% python3 -q
>>> import numpy as np
>>> np.set_printoptions(suppress=True, linewidth=140)
>>> def tidy(a):
...     return np.round(a, 2) + 0
... 
>>> A2 = np.array([[0]])
>>> Z = np.array([[3, -3, -2], [2, 2, 0], [3, -2, -1]])
>>> F = np.block([[A2, np.array([[3, 1, 0]])], [np.zeros((3, 1)), Z]])
>>> F
array([[ 0.,  3.,  1.,  0.],
       [ 0.,  3., -3., -2.],
       [ 0.,  2.,  2.,  0.],
       [ 0.,  3., -2., -1.]])
>>> x0 = np.array([0, 2, 2, 0])
>>> h1 = np.maximum(F @ x0, 0)
>>> F.T @ h1
array([ 0., 46., 20., -2.])
>>> F * (h1 > 1e-9)[:, None]
array([[ 0.,  3.,  1.,  0.],
       [ 0.,  0., -0., -0.],
       [ 0.,  2.,  2.,  0.],
       [ 0.,  3., -2., -1.]])
>>> np.maximum(F @ (3 * x0), 0)
array([24.,  0., 24.,  6.])
>>> A2 = np.array([[0, 2, 1], [1, 2, 0], [0, 2, 1], [0, 2, 0]])
>>> np.vstack([F, A2.T]).shape
(7, 4)
>>> np.einsum("ij->j", F)
array([ 0., 11., -2., -3.])
>>> F @ A2
array([[ 3.,  8.,  1.],
       [ 3., -4., -3.],
       [ 2.,  8.,  2.],
       [ 3.,  0., -2.]])
>>> np.linalg.matrix_rank(np.vstack([F, A2.T]))
np.int64(4)
>>> tidy(np.linalg.eigvals(F))
array([0.  +0.j  , 1.62+2.81j, 1.62-2.81j, 0.76+0.j  ])
>>> np.kron(np.eye(2, dtype=int), F)
array([[ 0.,  3.,  1.,  0.,  0.,  0.,  0.,  0.],
       [ 0.,  3., -3., -2.,  0.,  0., -0., -0.],
       [ 0.,  2.,  2.,  0.,  0.,  0.,  0.,  0.],
       [ 0.,  3., -2., -1.,  0.,  0., -0., -0.],
       [ 0.,  0.,  0.,  0.,  0.,  3.,  1.,  0.],
       [ 0.,  0., -0., -0.,  0.,  3., -3., -2.],
       [ 0.,  0.,  0.,  0.,  0.,  2.,  2.,  0.],
       [ 0.,  0., -0., -0.,  0.,  3., -2., -1.]])
>>> tidy(np.linalg.det(F.T))
np.float64(0.0)
>>> tidy(np.linalg.eigvals(F).sum().real)
np.float64(4.0)
>>> F.reshape(-1, 2)
array([[ 0.,  3.],
       [ 1.,  0.],
       [ 0.,  3.],
       [-3., -2.],
       [ 0.,  2.],
       [ 2.,  0.],
       [ 0.,  3.],
       [-2., -1.]])
>>> F.reshape(2, -1)
array([[ 0.,  3.,  1.,  0.,  0.,  3., -3., -2.],
       [ 0.,  2.,  2.,  0.,  0.,  3., -2., -1.]])
>>> blk = F.reshape(4, 2, -1)
>>> blk[:, 0]
array([[0., 3.],
       [0., 3.],
       [0., 2.],
       [0., 3.]])
>>> blk.transpose(1, 0, 2)
array([[[ 0.,  3.],
        [ 0.,  3.],
        [ 0.,  2.],
        [ 0.,  3.]],

       [[ 1.,  0.],
        [-3., -2.],
        [ 2.,  0.],
        [-2., -1.]]])
>>> np.einsum("ihd,ihd->ih", blk, blk)
array([[ 9.,  1.],
       [ 9., 13.],
       [ 4.,  4.],
       [ 9.,  5.]])
>>> blk.sum(axis=1)
array([[ 1.,  3.],
       [-3.,  1.],
       [ 2.,  2.],
       [-2.,  2.]])
>>> np.linalg.cond(F) > 100
np.True_
>>> [round(float(x), 2) for x in np.linalg.svd(F, compute_uv=False)[:3]]
[6.23, 3.86, 0.56]
>>> tidy(np.linalg.norm(F, 2) / np.linalg.norm(F))
np.float64(0.85)
>>> u = np.array([2, 1, 1, 1])
>>> r1 = np.array([1, -1, -2, 2])
>>> E = u[:, None] + r1[None, :]
>>> E
array([[ 3,  1,  0,  4],
       [ 2,  0, -1,  3],
       [ 2,  0, -1,  3],
       [ 2,  0, -1,  3]])
>>> G = E.T @ E
>>> (E @ E.T).shape
(4, 4)
>>> np.allclose(G, G.T)
True
>>> np.diag(G)
array([21,  1,  3, 43])
>>> np.linalg.matrix_rank(G)
np.int64(2)
>>> tidy(np.linalg.eigvalsh(G)[::-1])
array([66.19,  1.81,  0.  ,  0.  ])
>>> tidy(np.sort(np.abs(np.linalg.eigvals(E))))
array([0. , 0. , 0.7, 5.7])
>>> (E + E.T) / 2
array([[ 3. ,  1.5,  1. ,  3. ],
       [ 1.5,  0. , -0.5,  1.5],
       [ 1. , -0.5, -1. ,  1. ],
       [ 3. ,  1.5,  1. ,  3. ]])
>>> np.trace(E)
np.int64(5)
>>> tidy(np.linalg.det(E))
np.float64(0.0)
>>> tidy(np.abs(np.linalg.eigvals(E)).max())
np.float64(5.7)
>>> np.allclose(E @ E.T, E.T @ E)
False
>>> (E - E.T) / 2
array([[ 0. , -0.5, -1. ,  1. ],
       [ 0.5,  0. , -0.5,  1.5],
       [ 1. ,  0.5,  0. ,  2. ],
       [-1. , -1.5, -2. ,  0. ]])
>>> E @ E
array([[19,  3, -5, 27],
       [10,  2, -2, 14],
       [10,  2, -2, 14],
       [10,  2, -2, 14]])
>>> Uu, sig, Vt = np.linalg.svd(E)
>>> np.argmax(sig[:-1] / (sig[1:] + 1e-6)) + 1
np.int64(2)
>>> tidy(sig)
array([8.14, 1.35, 0.  , 0.  ])
>>> A2 = Uu[:, :2] @ np.diag(sig[:2]) @ Vt[:2]
>>> tidy(np.linalg.norm(E - A2, 2)), tidy(sig[2])
(np.float64(0.0), np.float64(0.0))
>>> tidy(A2)
array([[ 3.,  1.,  0.,  4.],
       [ 2.,  0., -1.,  3.],
       [ 2.,  0., -1.,  3.],
       [ 2.,  0., -1.,  3.]])
>>> m1 = np.array([[1, 2, 2, 3, 3], [0, -2, 2, 2, 3], [2, -3, -1, 1, 2]])
>>> m1[1] = m1[2]
>>> m1
array([[ 1,  2,  2,  3,  3],
       [ 2, -3, -1,  1,  2],
       [ 2, -3, -1,  1,  2]])
>>> # rows 1 and 2 are equal
>>> A2 = np.array([[1, 3], [3, -1], [1, -3], [-2, -3], [-3, -1]])
>>> np.einsum("ik,kj->ij", m1, A2)
array([[ -6, -17],
       [-16,   7],
       [-16,   7]])
>>> np.einsum("ij,ij->i", m1, m1)
array([27, 19, 19])
>>> np.linalg.matrix_rank(np.vstack([m1, A2.T]))
np.int64(4)
>>> t = np.radians(45)
>>> R = np.eye(5)
>>> R[4, 4] = R[0, 0] = np.cos(t)
>>> R[4, 0], R[0, 4] = -np.sin(t), np.sin(t)
>>> tidy(R)
array([[ 0.71,  0.  ,  0.  ,  0.  ,  0.71],
       [ 0.  ,  1.  ,  0.  ,  0.  ,  0.  ],
       [ 0.  ,  0.  ,  1.  ,  0.  ,  0.  ],
       [ 0.  ,  0.  ,  0.  ,  1.  ,  0.  ],
       [-0.71,  0.  ,  0.  ,  0.  ,  0.71]])
>>> A2 = m1 @ R.T
>>> tidy(np.abs(A2 - m1).max(axis=0))
array([1.83, 0.  , 0.  , 0.  , 2.  ])
>>> tidy(np.linalg.svd(m1, compute_uv=False)), tidy(np.linalg.svd(A2, compute_uv=False))
(array([6.28, 5.06, 0.  ]), array([6.28, 5.06, 0.  ]))
>>> np.allclose(np.linalg.norm(m1, axis=1), np.linalg.norm(A2, axis=1))
True
>>> tidy(A2)
array([[ 2.83,  2.  ,  2.  ,  3.  ,  1.41],
       [ 2.83, -3.  , -1.  ,  1.  ,  0.  ],
       [ 2.83, -3.  , -1.  ,  1.  ,  0.  ]])
>>> [round(float(x), 2) for x in np.linalg.svd(m1, compute_uv=False)[:3]]
[6.28, 5.06, 0.0]
>>> np.linalg.cond(m1) > 100
np.True_
>>> np.argsort(-np.linalg.norm(m1, axis=0).round(6), kind="stable")[:3]
array([1, 4, 3])
